In [1]: import numpy as np

In [2]: np.set_printoptions(precision=2, suppress=True, linewidth=100, sign=" ")

In [3]: def rnd(a):
   ...:     return np.round(a, 2) + 0
   ...: 

In [4]: F = np.array([[9, 1, 5, 2, 9],
   ...:     [5, 9, 3, 8, 5],
   ...:     [1, 8, 9, 4, 9],
   ...:     [6, 6, 5, 5, 6],
   ...:     [5, 8, 8, 1, 7]])

In [5]: F
Out[5]: 
array([[ 9,  1,  5,  2,  9],
       [ 5,  9,  3,  8,  5],
       [ 1,  8,  9,  4,  9],
       [ 6,  6,  5,  5,  6],
       [ 5,  8,  8,  1,  7]])

In [6]: r0 = np.array([-1, -2, -1, 0, 0])

In [7]: out = F + np.outer(r0, np.eye(5)[4])

In [8]: rnd(np.linalg.det(out) / np.linalg.det(F)), rnd(1 + np.linalg.solve(F, r0)[4])
Out[8]: (np.float64(-0.05), np.float64(-0.05))

In [9]: np.linalg.matrix_rank(np.linalg.inv(out) - np.linalg.inv(F), tol=1e-8)
Out[9]: np.int64(1)

In [10]: np.linalg.matrix_rank(out - F)
Out[10]: np.int64(1)

In [11]: Q, R = np.linalg.qr(F)

In [12]: rnd(abs(R[0, 0])), rnd(np.linalg.norm(F[:, 0]))
Out[12]: (np.float64(12.96), np.float64(12.96))

In [13]: rnd(Q.T @ Q)
Out[13]: 
array([[ 1.,  0.,  0.,  0.,  0.],
       [ 0.,  1.,  0.,  0.,  0.],
       [ 0.,  0.,  1.,  0.,  0.],
       [ 0.,  0.,  0.,  1.,  0.],
       [ 0.,  0.,  0.,  0.,  1.]])

In [14]: out = np.array([[-2, 5], [-3, 4], [-1, -1], [-2, -3], [3, -4]])

In [15]: np.einsum("ij->j", F)
Out[15]: array([ 26,  32,  30,  20,  36])

In [16]: F @ out
Out[16]: 
array([[ -3,   2],
       [-41,  14],
       [-16, -20],
       [-27,  10],
       [-23,  18]])

In [17]: np.linalg.matrix_rank(np.vstack([F, out.T]))
Out[17]: np.int64(5)

In [18]: out.T @ F.T
Out[18]: 
array([[ -3, -41, -16, -27, -23],
       [  2,  14, -20,  10,  18]])

In [19]: np.einsum("ik,kj->ij", F, out)
Out[19]: 
array([[ -3,   2],
       [-41,  14],
       [-16, -20],
       [-27,  10],
       [-23,  18]])

In [20]: np.linalg.matrix_rank(F @ out)
Out[20]: np.int64(2)

In [21]: X = np.load("w.npy")

In [22]: X
Out[22]: 
array([[ 0,  0,  1,  0,  1],
       [ 0,  0,  1,  0,  0],
       [ 1,  1,  0,  0,  0],
       [ 0,  0,  0,  0,  0],
       [ 1,  0,  0,  0,  0]])

In [23]: Uu, s, Vt = np.linalg.svd(X)

In [24]: evecs = Vt[:(s > 1e-8).sum()]

In [25]: rng = np.random.default_rng(52925)

In [26]: x0 = X[3] + 4 * X[0] + rng.integers(2) * np.eye(5)[2]

In [27]: x0
Out[27]: array([ 0.,  0.,  5.,  0.,  4.])

In [28]: np.allclose(evecs.T @ evecs @ x0, x0)
Out[28]: True

In [29]: rnd(evecs.T @ evecs)
Out[29]: 
array([[ 1.,  0.,  0.,  0.,  0.],
       [ 0.,  1.,  0.,  0.,  0.],
       [ 0.,  0.,  1.,  0.,  0.],
       [ 0.,  0.,  0.,  0.,  0.],
       [ 0.,  0.,  0.,  0.,  1.]])

In [30]: rank = np.linalg.matrix_rank(X)

In [31]: rank
Out[31]: np.int64(4)

In [32]: null = np.linalg.svd(X)[2][rank:].T

In [33]: [int(np.linalg.matrix_rank(X[:, :j + 1])) for j in range(5)]
Out[33]: [1, 2, 3, 3, 4]

In [34]: null[:, 0] / null[np.abs(null[:, 0]).round(6).argmax(), 0]
Out[34]: array([ 0.,  0.,  0.,  1.,  0.])

In [35]: null @ null.T
Out[35]: 
array([[ 0.,  0.,  0.,  0.,  0.],
       [ 0.,  0.,  0.,  0.,  0.],
       [ 0.,  0.,  0.,  0.,  0.],
       [ 0.,  0.,  0.,  1.,  0.],
       [ 0.,  0.,  0.,  0.,  0.]])

In [36]: np.linalg.matrix_rank(X.T @ X), np.linalg.matrix_rank(X @ X.T)
Out[36]: (np.int64(4), np.int64(4))

In [37]: np.allclose(X @ null, 0)
Out[37]: True

In [38]: [int(np.linalg.matrix_rank(np.delete(X, i, axis=0))) for i in range(5)]
Out[38]: [3, 3, 3, 4, 3]

In [39]: X @ null
Out[39]: 
array([[ 0.],
       [ 0.],
       [ 0.],
       [ 0.],
       [ 0.]])

In [40]: [int(np.linalg.matrix_rank(X[:i])) for i in range(1, len(X) + 1)]
Out[40]: [1, 2, 3, 3, 4]
